% ipython --no-banner

In [1]: import numpy as np

In [2]: np.set_printoptions(precision=2, suppress=True, linewidth=160, legacy="1.25")

In [3]: rd = lambda a: np.round(a, 2) + 0

In [4]: mat = np.load("x.npy")

In [5]: mat
Out[5]: 
array([[ 0.08, -1.11, -0.49, -2.25, -4.02,  2.7 ,  1.01,  3.94,  5.59, -3.62,  4.92],
       [-0.13, -0.01, -2.25,  3.5 ,  0.87, -2.13,  4.85,  2.22,  2.88,  0.38,  3.66],
       [ 0.02,  1.04,  3.02, -0.58, -4.13,  3.52,  2.36,  3.27,  9.86, -2.03,  4.39],
       [-0.89, -3.08, -0.59,  0.98,  0.64, -1.18,  3.51,  3.21,  2.45,  1.72,  2.22],
       [-2.  , -2.1 , -1.9 ,  1.15, -1.32,  0.15,  3.99,  3.8 ,  1.52,  1.31,  1.61],
       [-1.45,  0.16, -0.45, -1.23, -3.95,  3.96,  2.26,  3.55,  8.26, -2.37,  4.46],
       [ 0.87,  0.59,  2.95, -1.74, -6.48,  4.23,  3.55,  2.4 ,  8.64, -1.12,  4.33],
       [-0.78, -2.59, -4.53,  1.92, -1.37, -0.16,  4.9 ,  4.23,  3.21,  0.48,  1.29],
       [-0.01, -2.61, -1.43,  1.44, -1.79, -1.83,  4.86,  4.25,  2.34,  0.92,  2.84],
       [-2.26,  1.48,  0.57, -0.51, -5.61,  3.26,  3.69,  2.34,  7.72, -2.66,  3.89],
       [-2.42, -2.91, -0.73,  2.79,  0.57, -0.84,  3.55,  4.35,  3.5 ,  1.83,  3.62],
       [-0.47, -0.63,  0.58,  0.3 , -4.27,  3.69,  3.03,  4.49,  5.4 , -2.7 ,  5.1 ],
       [ 0.34,  1.26,  2.02, -0.36, -2.58,  3.09,  2.01,  2.49,  6.39, -2.85,  4.18],
       [-4.  , -0.02,  4.7 ,  5.62,  1.41, -3.41, -2.47, -2.15, -0.28, -1.1 ,  1.08],
       [ 0.82,  1.2 ,  1.36, -0.97, -5.54,  4.03,  1.73,  2.79,  4.59, -0.39,  6.48],
       [-0.72, -2.11,  0.85,  0.47,  0.73, -1.36,  4.15,  2.48,  1.63,  2.01,  4.3 ],
       [-3.28,  1.97,  3.73,  6.1 ,  1.92, -2.96, -0.19, -2.45, -0.23, -2.24,  3.16]])

In [6]: x = np.array([1, 1, 0, 0, 1, 2, 0, 1, 1, 2, 0])

In [7]: y = mat @ x

In [8]: rd(np.linalg.solve(mat.T @ mat, mat.T @ y))
Out[8]: array([1., 1., 0., 0., 1., 2., 0., 1., 1., 2., 0.])

In [9]: rd(np.linalg.lstsq(mat, y)[0])
Out[9]: array([1., 1., 0., 0., 1., 2., 0., 1., 1., 2., 0.])

In [10]: rng = np.random.default_rng(36608)

In [11]: y = y + 0.02 * rng.normal(size=17)

In [12]: rd(y)
Out[12]: array([  2.6 ,   2.31,  13.04,   3.4 ,   2.85,   9.75,  12.24,   3.37,   0.35,   4.86,   5.1 ,   6.49,   8.36, -14.08,  11.12,   3.31, -12.5 ])

In [13]: c, *_ = np.linalg.lstsq(mat, y)

In [14]: print(rd(mat.T @ (y - mat @ c)))
[0. 0. 0. 0. 0. 0. 0. 0. 0. 0. 0.]

In [15]: ang = rng.uniform(0, 2 * np.pi, 32)

In [16]: O, _ = np.linalg.qr(np.array([[0.0, -1.1],
    ...:     [-1.8, -1.4],
    ...:     [1.1, 0.2],
    ...:     [-0.6, 1.0],
    ...:     [0.4, 0.2],
    ...:     [0.5, 0.7],
    ...:     [-0.9, 0.3],
    ...:     [-0.5, 0.1],
    ...:     [-0.5, -0.7]]))

In [17]: J = 3 * np.c_[np.cos(ang), np.sin(ang)] @ O.T

In [18]: rd(J)
Out[18]: 
array([[-0.28, -2.25,  1.21, -0.38,  0.47,  0.71, -0.87, -0.5 , -0.71],
       [ 0.97, -1.07,  1.23, -1.65,  0.34,  0.02, -1.42, -0.73, -0.02],
       [-1.01, -2.26,  0.78,  0.6 ,  0.4 ,  0.91, -0.21, -0.18, -0.91],
       [-1.07,  0.9 , -1.19,  1.73, -0.31,  0.05,  1.42,  0.73, -0.05],
       [ 0.93, -1.13,  1.25, -1.62,  0.35,  0.05, -1.41, -0.73, -0.05],
       [-0.39, -2.29,  1.17, -0.24,  0.47,  0.75, -0.79, -0.46, -0.75],
       [ 1.44,  1.8 , -0.24, -1.32, -0.25, -0.91, -0.41, -0.14,  0.91],
       [-1.45, -1.78,  0.22,  1.34,  0.25,  0.9 ,  0.43,  0.15, -0.9 ],
       [ 0.87, -1.24,  1.27, -1.57,  0.36,  0.1 , -1.4 , -0.73, -0.1 ],
       [-1.58, -1.22, -0.2 ,  1.71,  0.11,  0.79,  0.83,  0.37, -0.79],
       [ 0.12, -2.03,  1.31, -0.84,  0.46,  0.53, -1.13, -0.62, -0.53],
       [-1.5 , -0.21, -0.77,  1.93, -0.11,  0.48,  1.26,  0.61, -0.48],
       [-0.57,  1.62, -1.33,  1.3 , -0.42, -0.29,  1.33,  0.7 ,  0.29],
       [-1.1 , -2.21,  0.7 ,  0.72,  0.38,  0.92, -0.11, -0.13, -0.92],
       [-1.38, -1.91,  0.35,  1.2 ,  0.29,  0.92,  0.3 ,  0.08, -0.92],
       [ 0.52, -1.68,  1.33, -1.25,  0.43,  0.32, -1.31, -0.7 , -0.32],
       [-0.53, -2.32,  1.11, -0.07,  0.46,  0.79, -0.68, -0.41, -0.79],
       [-1.57, -1.36, -0.1 ,  1.63,  0.14,  0.82,  0.74,  0.32, -0.82],
       [ 0.55, -1.65,  1.33, -1.28,  0.42,  0.3 , -1.32, -0.7 , -0.3 ],
       [ 1.02,  2.26, -0.77, -0.61, -0.4 , -0.92,  0.2 ,  0.17,  0.92],
       [-1.58, -0.7 , -0.51,  1.87,  0.  ,  0.64,  1.08,  0.51, -0.64],
       [ 0.8 , -1.34,  1.29, -1.51,  0.38,  0.15, -1.39, -0.72, -0.15],
       [-0.72, -2.33,  1.  ,  0.18,  0.45,  0.85, -0.52, -0.33, -0.85],
       [ 0.93,  2.29, -0.85, -0.48, -0.42, -0.9 ,  0.3 ,  0.22,  0.9 ],
       [ 1.11, -0.83,  1.17, -1.75,  0.3 , -0.08, -1.42, -0.72,  0.08],
       [-1.59, -1.03, -0.32,  1.78,  0.07,  0.74,  0.93,  0.42, -0.74],
       [ 0.56,  2.33, -1.09,  0.03, -0.46, -0.8 ,  0.66,  0.4 ,  0.8 ],
       [-1.36, -1.95,  0.38,  1.16,  0.3 ,  0.93,  0.26,  0.06, -0.93],
       [-1.21, -2.13,  0.58,  0.9 ,  0.35,  0.93,  0.03, -0.06, -0.93],
       [ 1.4 , -0.12,  0.91, -1.91,  0.17, -0.36, -1.34, -0.66,  0.36],
       [ 1.48,  1.69, -0.15, -1.41, -0.23, -0.89, -0.5 , -0.19,  0.89],
       [-1.39,  0.15, -0.92,  1.91, -0.17,  0.35,  1.34,  0.66, -0.35]])

In [19]: U, sigma, VT = np.linalg.svd(J)

In [20]: vecs = VT[:(sigma > 1e-8).sum()]

In [21]: x = J[18] + 5 * J[1] + rng.integers(2) * np.eye(9)[2]

In [22]: print(rd(x))
[ 5.41 -6.99  8.49 -9.54  2.1   0.41 -8.41 -4.35 -0.41]

In [23]: rd(np.diag(vecs.T @ vecs))
Out[23]: array([0.28, 0.6 , 0.2 , 0.41, 0.02, 0.1 , 0.22, 0.06, 0.1 ])

In [24]: np.allclose(vecs.T @ vecs @ x, x)
Out[24]: False

In [25]: rd(vecs.T @ vecs)
Out[25]: 
array([[ 0.28,  0.18,  0.06, -0.32, -0.01, -0.13, -0.17, -0.08,  0.13],
       [ 0.18,  0.6 , -0.27, -0.03, -0.12, -0.22,  0.14,  0.09,  0.22],
       [ 0.06, -0.27,  0.2 , -0.17,  0.07,  0.06, -0.19, -0.1 , -0.06],
       [-0.32, -0.03, -0.17,  0.41, -0.03,  0.1 ,  0.27,  0.13, -0.1 ],
       [-0.01, -0.12,  0.07, -0.03,  0.02,  0.04, -0.05, -0.03, -0.04],
       [-0.13, -0.22,  0.06,  0.1 ,  0.04,  0.1 ,  0.01,  0.  , -0.1 ],
       [-0.17,  0.14, -0.19,  0.27, -0.05,  0.01,  0.22,  0.11, -0.01],
       [-0.08,  0.09, -0.1 ,  0.13, -0.03,  0.  ,  0.11,  0.06,  0.  ],
       [ 0.13,  0.22, -0.06, -0.1 , -0.04, -0.1 , -0.01,  0.  ,  0.1 ]])

In [26]: blk = np.stack([J, -3 * J, J[::-1]])

In [27]: rd(np.einsum("bij,cij->bc", blk, blk))
Out[27]: 
array([[ 288.  , -864.  ,   39.6 ],
       [-864.  , 2592.  , -118.81],
       [  39.6 , -118.81,  288.  ]])

In [28]: np.linalg.matrix_rank(blk)
Out[28]: array([2, 2, 2])

In [29]: blk.shape
Out[29]: (3, 32, 9)

In [30]: rank = np.linalg.matrix_rank(J)

In [31]: rank
Out[31]: 2

In [32]: N = np.linalg.svd(J)[2][rank:].T

In [33]: print([int(np.linalg.matrix_rank(J[:i])) for i in range(1, len(J) + 1)])
[1, 2, 2, 2, 2, 2, 2, 2, 2, 2, 2, 2, 2, 2, 2, 2, 2, 2, 2, 2, 2, 2, 2, 2, 2, 2, 2, 2, 2, 2, 2, 2]

In [34]: [int(np.linalg.matrix_rank(J[:, :j + 1])) for j in range(9)]
Out[34]: [1, 2, 2, 2, 2, 2, 2, 2, 2]

In [35]: X = np.loadtxt("run17.csv", delimiter=",")

In [36]: X
Out[36]: 
array([[-8.,  0.,  0.,  0.,  0.,  0.,  0.,  0.,  0.,  0.,  0.,  0.,  0.,  0.],
       [ 8., -7.,  0.,  0.,  0.,  0.,  0.,  0.,  0.,  0.,  0.,  0.,  0.,  0.],
       [ 4., -3., -5.,  0.,  0.,  0.,  0.,  0.,  0.,  0.,  0.,  0.,  0.,  0.],
       [-8.,  5.,  3.,  3.,  0.,  0.,  0.,  0.,  0.,  0.,  0.,  0.,  0.,  0.],
       [ 0.,  0., -1.,  4.,  5.,  0.,  0.,  0.,  0.,  0.,  0.,  0.,  0.,  0.],
       [ 0., -2.,  7.,  3.,  6., -5.,  0.,  0.,  0.,  0.,  0.,  0.,  0.,  0.],
       [ 3., -3., -9., -4.,  7., -6.,  1.,  0.,  0.,  0.,  0.,  0.,  0.,  0.],
       [-7., -9.,  6.,  4.,  9.,  4.,  2.,  5.,  0.,  0.,  0.,  0.,  0.,  0.],
       [-9.,  6.,  3.,  1., -6., -7., -5.,  9., -9.,  0.,  0.,  0.,  0.,  0.],
       [ 2.,  3.,  8.,  2., -5., -4.,  9.,  9.,  0.,  3.,  0.,  0.,  0.,  0.],
       [-3., -1.,  3., -4.,  4.,  8.,  7., -9.,  2., -7.,  1.,  0.,  0.,  0.],
       [ 4.,  6.,  3.,  4.,  7.,  2., -7., -3., -3., -4.,  6.,  1.,  0.,  0.],
       [-2.,  5., -7., -4., -6.,  1., -1., -7.,  7., -4., -2., -7., -6.,  0.],
       [ 2.,  2.,  7., -5.,  5.,  1., -5.,  3., -2.,  6.,  9.,  9.,  5.,  7.]])

In [37]: np.linalg.cond(X) > 100
Out[37]: True

In [38]: [round(float(x), 2) for x in np.linalg.svd(X, compute_uv=False)[:3]]
Out[38]: [28.78, 25.15, 21.08]

In [39]: rd(np.linalg.norm(X, 2) / np.linalg.norm(X))
Out[39]: 0.53

In [40]: np.linalg.matrix_rank(X, rtol=0.1)
Out[40]: 10

In [41]: x = np.array([4, 3, -1, 5, 0, -2, 3, -4, -5, -3, -5, -4, -1, -1])

In [42]: np.einsum("ij,j->i", X, x)
Out[42]: array([ -32.,   11.,   12.,   -5.,   21.,   12.,    7.,  -63.,   -8.,    9.,    9.,   31.,   38., -148.])

In [43]: print((X * x).sum(axis=1))
[ -32.   11.   12.   -5.   21.   12.    7.  -63.   -8.    9.    9.   31.   38. -148.]

In [44]: X @ np.eye(14)[3]
Out[44]: array([ 0.,  0.,  0.,  3.,  4.,  3., -4.,  4.,  1.,  2., -4.,  4., -4., -5.])

In [45]: X @ (2 * x)
Out[45]: array([ -64.,   22.,   24.,  -10.,   42.,   24.,   14., -126.,  -16.,   18.,   18.,   62.,   76., -296.])

In [46]: np.sign((X @ x).round(6))
Out[46]: array([-1.,  1.,  1., -1.,  1.,  1.,  1., -1., -1.,  1.,  1.,  1.,  1., -1.])

In [47]: print(X @ np.ones(14))
[ -8.   1.  -4.   3.   8.   9. -11.  14. -17.  27.   1.  16. -33.  44.]

In [48]: print(X @ x)
[ -32.   11.   12.   -5.   21.   12.    7.  -63.   -8.    9.    9.   31.   38. -148.]

In [49]: rd(np.linalg.norm(X, "nuc"))
Out[49]: 158.91

In [50]: print(rd(np.linalg.norm(X) ** 2 / np.linalg.norm(X, 2) ** 2))
3.62

In [51]: rd(np.linalg.norm(X, axis=1))
Out[51]: array([ 8.  , 10.63,  7.07, 10.34,  6.48, 11.09, 14.18, 17.55, 19.97, 17.12, 17.29, 15.81, 18.3 , 20.45])

In [52]: U, sigma, VT = np.linalg.svd(X)

In [53]: np.argmax(sigma[:-1] / (sigma[1:] + 1e-6)) + 1
Out[53]: 13

In [54]: Y = U[:, :13] @ np.diag(sigma[:13]) @ VT[:13]

In [55]: np.linalg.matrix_rank(Y)
Out[55]: 13

In [56]: rd(np.linalg.norm(X - Y) / np.linalg.norm(X))
Out[56]: 0.0

In [57]: idx = rng.permutation(14)

In [58]: idx
Out[58]: array([ 0,  7,  4, 13,  8,  3,  5,  6,  1, 11,  9, 10,  2, 12])

In [59]: Y = X[idx][:, idx]

In [60]: print(np.allclose(Y, X))
False

In [61]: print(np.diag(Y))
[-8.  5.  5.  7. -9.  3. -5.  1. -7.  1.  3.  1. -5. -6.]

In [62]: F = np.load("mat.npy")

In [63]: F
Out[63]: 
array([[1, 2, 1, 2, 2, 1, 0],
       [1, 2, 1, 2, 2, 1, 0],
       [3, 6, 3, 6, 6, 3, 0],
       [3, 6, 3, 6, 6, 3, 0],
       [3, 6, 3, 6, 6, 3, 0],
       [3, 6, 3, 6, 6, 3, 0],
       [0, 0, 0, 0, 0, 0, 0],
       [1, 2, 1, 2, 2, 1, 0],
       [0, 0, 0, 0, 0, 0, 0],
       [3, 6, 3, 6, 6, 3, 0],
       [2, 4, 2, 4, 4, 2, 0]])

In [64]: F.sum(axis=0)
Out[64]: array([20, 40, 20, 40, 40, 20,  0])

In [65]: print(np.linalg.matrix_rank(F))
1

In [66]: np.abs(F).max()
Out[66]: 6

In [67]: U, sigma, VT = np.linalg.svd(F)

In [68]: np.argmax(sigma[:-1] / (sigma[1:] + 1e-6)) + 1
Out[68]: 1

In [69]: rd(sigma)
Out[69]: array([27.93,  0.  ,  0.  ,  0.  ,  0.  ,  0.  ,  0.  ])

In [70]: Y = U[:, :1] @ np.diag(sigma[:1]) @ VT[:1]

In [71]: print(rd(np.linalg.norm(F - Y) / np.linalg.norm(F)))
0.0

In [72]: np.linalg.matrix_rank(Y)
Out[72]: 1

In [73]: E = np.load("w.npy")

In [74]: E
Out[74]: 
array([[ 4,  4,  4,  4,  4,  4,  4,  4,  4,  4,  4,  4,  4,  4,  4],
       [ 4,  8,  8,  8,  8,  8,  8,  8,  8,  8,  8,  8,  8,  8,  8],
       [ 4,  8, 12, 12, 12, 12, 12, 12, 12, 12, 12, 12, 12, 12, 12],
       [ 4,  8, 12, 16, 16, 16, 16, 16, 16, 16, 16, 16, 16, 16, 16],
       [ 4,  8, 12, 16, 20, 20, 20, 20, 20, 20, 20, 20, 20, 20, 20],
       [ 4,  8, 12, 16, 20, 24, 24, 24, 24, 24, 24, 24, 24, 24, 24],
       [ 4,  8, 12, 16, 20, 24, 28, 28, 28, 28, 28, 28, 28, 28, 28],
       [ 4,  8, 12, 16, 20, 24, 28, 32, 32, 32, 32, 32, 32, 32, 32],
       [ 4,  8, 12, 16, 20, 24, 28, 32, 36, 36, 36, 36, 36, 36, 36],
       [ 4,  8, 12, 16, 20, 24, 28, 32, 36, 40, 40, 40, 40, 40, 40],
       [ 4,  8, 12, 16, 20, 24, 28, 32, 36, 40, 44, 44, 44, 44, 44],
       [ 4,  8, 12, 16, 20, 24, 28, 32, 36, 40, 44, 48, 48, 48, 48],
       [ 4,  8, 12, 16, 20, 24, 28, 32, 36, 40, 44, 48, 52, 52, 52],
       [ 4,  8, 12, 16, 20, 24, 28, 32, 36, 40, 44, 48, 52, 56, 56],
       [ 4,  8, 12, 16, 20, 24, 28, 32, 36, 40, 44, 48, 52, 56, 60]])

In [75]: low = np.linalg.cholesky(E)

In [76]: print(np.diag(low) ** 2)
[4. 4. 4. 4. 4. 4. 4. 4. 4. 4. 4. 4. 4. 4. 4.]

In [77]: x = np.ones(15)

In [78]: for _ in range(5):
    ...:     x = E @ x
    ...:     x /= np.linalg.norm(x)
    ...:     print(round(x @ E @ x, 2))
    ...: 
389.31
389.81
389.81
389.81
389.81

In [79]: rd(x)
Out[79]: array([0.04, 0.07, 0.11, 0.14, 0.17, 0.21, 0.23, 0.26, 0.28, 0.3 , 0.32, 0.34, 0.35, 0.36, 0.36])

In [80]: rd(np.linalg.eigvalsh(E)[-1])
Out[80]: 389.81

In [81]: W0 = np.loadtxt("m.csv", delimiter=",")

In [82]: print(rd(W0))
[[ 1.86  0.55  0.27 -0.58  0.41]
 [ 0.55  4.04  0.28 -1.54 -0.09]
 [ 0.27  0.28  2.36  2.25  0.88]
 [-0.58 -1.54  2.25  3.25  0.5 ]
 [ 0.41 -0.09  0.88  0.5   1.49]]

In [83]: x = np.array([2, 2, 2, 3, 2])

In [84]: h = np.maximum(W0 @ x, 0)

In [85]: print(rd(np.maximum(W0 @ (3 * x), 0)))
[13.31 14.79 42.94 33.05 20.61]

In [86]: rd(W0 * (h > 1e-9)[:, None])
Out[86]: 
array([[ 1.86,  0.55,  0.27, -0.58,  0.41],
       [ 0.55,  4.04,  0.28, -1.54, -0.09],
       [ 0.27,  0.28,  2.36,  2.25,  0.88],
       [-0.58, -1.54,  2.25,  3.25,  0.5 ],
       [ 0.41, -0.09,  0.88,  0.5 ,  1.49]])

In [87]: rd(h)
Out[87]: array([ 4.44,  4.93, 14.31, 11.02,  6.87])
